$ ipython --no-banner

In [1]: import numpy as np

In [2]: np.set_printoptions(precision=3, suppress=True, linewidth=120, sign=" ")

In [3]: M2 = np.array([[3, -2, 3, 2, -4, 2, 1]])

In [4]: X = M2.T @ M2

In [5]: X
Out[5]: 
array([[  9,  -6,   9,   6, -12,   6,   3],
       [ -6,   4,  -6,  -4,   8,  -4,  -2],
       [  9,  -6,   9,   6, -12,   6,   3],
       [  6,  -4,   6,   4,  -8,   4,   2],
       [-12,   8, -12,  -8,  16,  -8,  -4],
       [  6,  -4,   6,   4,  -8,   4,   2],
       [  3,  -2,   3,   2,  -4,   2,   1]])

In [6]: # row 2 repeats row 0

In [7]: left, s, VT = np.linalg.svd(X)

In [8]: np.argmax(s[:-1] / (s[1:] + 1e-6)) + 1
Out[8]: np.int64(1)

In [9]: M2 = left[:, :1] @ np.diag(s[:1]) @ VT[:1]

In [10]: np.linalg.matrix_rank(M2)
Out[10]: np.int64(1)

In [11]: np.round(np.linalg.norm(X - M2, 2), 3), np.round(s[1], 3)
Out[11]: (np.float64(0.0), np.float64(0.0))

In [12]: M2
Out[12]: 
array([[  9.,  -6.,   9.,   6., -12.,   6.,   3.],
       [ -6.,   4.,  -6.,  -4.,   8.,  -4.,  -2.],
       [  9.,  -6.,   9.,   6., -12.,   6.,   3.],
       [  6.,  -4.,   6.,   4.,  -8.,   4.,   2.],
       [-12.,   8., -12.,  -8.,  16.,  -8.,  -4.],
       [  6.,  -4.,   6.,   4.,  -8.,   4.,   2.],
       [  3.,  -2.,   3.,   2.,  -4.,   2.,   1.]])

In [13]: np.linalg.matrix_rank(X, rtol=0.05)
Out[13]: np.int64(1)

In [14]: r = np.linalg.matrix_rank(X)

In [15]: r
Out[15]: np.int64(1)

In [16]: ns = np.linalg.svd(X)[2][r:].T

In [17]: np.allclose(X @ ns, 0)
Out[17]: True

In [18]: ns @ ns.T
Out[18]: 
array([[ 0.809,  0.128, -0.191, -0.128,  0.255, -0.128, -0.064],
       [ 0.128,  0.915,  0.128,  0.085, -0.17 ,  0.085,  0.043],
       [-0.191,  0.128,  0.809, -0.128,  0.255, -0.128, -0.064],
       [-0.128,  0.085, -0.128,  0.915,  0.17 , -0.085, -0.043],
       [ 0.255, -0.17 ,  0.255,  0.17 ,  0.66 ,  0.17 ,  0.085],
       [-0.128,  0.085, -0.128, -0.085,  0.17 ,  0.915, -0.043],
       [-0.064,  0.043, -0.064, -0.043,  0.085, -0.043,  0.979]])

In [19]: [int(np.linalg.matrix_rank(np.delete(X, i, axis=0))) for i in range(7)]
Out[19]: [1, 1, 1, 1, 1, 1, 1]

In [20]: [int(np.linalg.matrix_rank(X[:, :j + 1])) for j in range(7)]
Out[20]: [1, 1, 1, 1, 1, 1, 1]

In [21]: X @ np.linalg.pinv(X) @ X
Out[21]: 
array([[  9.,  -6.,   9.,   6., -12.,   6.,   3.],
       [ -6.,   4.,  -6.,  -4.,   8.,  -4.,  -2.],
       [  9.,  -6.,   9.,   6., -12.,   6.,   3.],
       [  6.,  -4.,   6.,   4.,  -8.,   4.,   2.],
       [-12.,   8., -12.,  -8.,  16.,  -8.,  -4.],
       [  6.,  -4.,   6.,   4.,  -8.,   4.,   2.],
       [  3.,  -2.,   3.,   2.,  -4.,   2.,   1.]])

In [22]: np.linalg.lstsq(X[:-1].T, X[-1])[2]
Out[22]: np.int32(1)

In [23]: left, s, VT = np.linalg.svd(X, full_matrices=False)

In [24]: np.abs(left[:, 0]).round(6).argmax()
Out[24]: np.int64(4)

In [25]: np.abs(VT[0])
Out[25]: array([ 0.438,  0.292,  0.438,  0.292,  0.583,  0.292,  0.146])

In [26]: np.round(left.T @ left, 3) + 0
Out[26]: 
array([[ 1.,  0.,  0.,  0.,  0.,  0.,  0.],
       [ 0.,  1.,  0.,  0.,  0.,  0.,  0.],
       [ 0.,  0.,  1.,  0.,  0.,  0.,  0.],
       [ 0.,  0.,  0.,  1.,  0.,  0.,  0.],
       [ 0.,  0.,  0.,  0.,  1.,  0.,  0.],
       [ 0.,  0.,  0.,  0.,  0.,  1.,  0.],
       [ 0.,  0.,  0.,  0.,  0.,  0.,  1.]])

In [27]: np.round(left.T @ X @ VT.T, 3) + 0
Out[27]: 
array([[ 47.,   0.,   0.,   0.,   0.,   0.,   0.],
       [  0.,   0.,   0.,   0.,   0.,   0.,   0.],
       [  0.,   0.,   0.,   0.,   0.,   0.,   0.],
       [  0.,   0.,   0.,   0.,   0.,   0.,   0.],
       [  0.,   0.,   0.,   0.,   0.,   0.,   0.],
       [  0.,   0.,   0.,   0.,   0.,   0.,   0.],
       [  0.,   0.,   0.,   0.,   0.,   0.,   0.]])

In [28]: (s > 1e-8).sum()
Out[28]: np.int64(1)

In [29]: vals, vecs = np.linalg.eigh(X)

In [30]: vec = np.array([3, 5, 1, 5, 3, 2, 3])

In [31]: vec @ X @ vec
Out[31]: np.int64(49)

In [32]: np.abs(X).sum(axis=1).max(), np.abs(vals).max()
Out[32]: (np.int64(68), np.float64(47.0))

In [33]: np.round(np.linalg.eigvalsh(X[1:, 1:]), 3) + 0
Out[33]: array([  0.,   0.,   0.,   0.,   0.,  38.])

In [34]: vecs * np.abs(vals) @ vecs.T
Out[34]: 
array([[  9.,  -6.,   9.,   6., -12.,   6.,   3.],
       [ -6.,   4.,  -6.,  -4.,   8.,  -4.,  -2.],
       [  9.,  -6.,   9.,   6., -12.,   6.,   3.],
       [  6.,  -4.,   6.,   4.,  -8.,   4.,   2.],
       [-12.,   8., -12.,  -8.,  16.,  -8.,  -4.],
       [  6.,  -4.,   6.,   4.,  -8.,   4.,   2.],
       [  3.,  -2.,   3.,   2.,  -4.,   2.,   1.]])

In [35]: round(float(vec @ X @ vec / (vec @ vec)), 3), np.round(vals[0], 3), vals[-1]
Out[35]: (0.598, np.float64(-0.0), np.float64(47.0))

In [36]: vecs * np.maximum(vals, 0) @ vecs.T
Out[36]: 
array([[  9.,  -6.,   9.,   6., -12.,   6.,   3.],
       [ -6.,   4.,  -6.,  -4.,   8.,  -4.,  -2.],
       [  9.,  -6.,   9.,   6., -12.,   6.,   3.],
       [  6.,  -4.,   6.,   4.,  -8.,   4.,   2.],
       [-12.,   8., -12.,  -8.,  16.,  -8.,  -4.],
       [  6.,  -4.,   6.,   4.,  -8.,   4.,   2.],
       [  3.,  -2.,   3.,   2.,  -4.,   2.,   1.]])
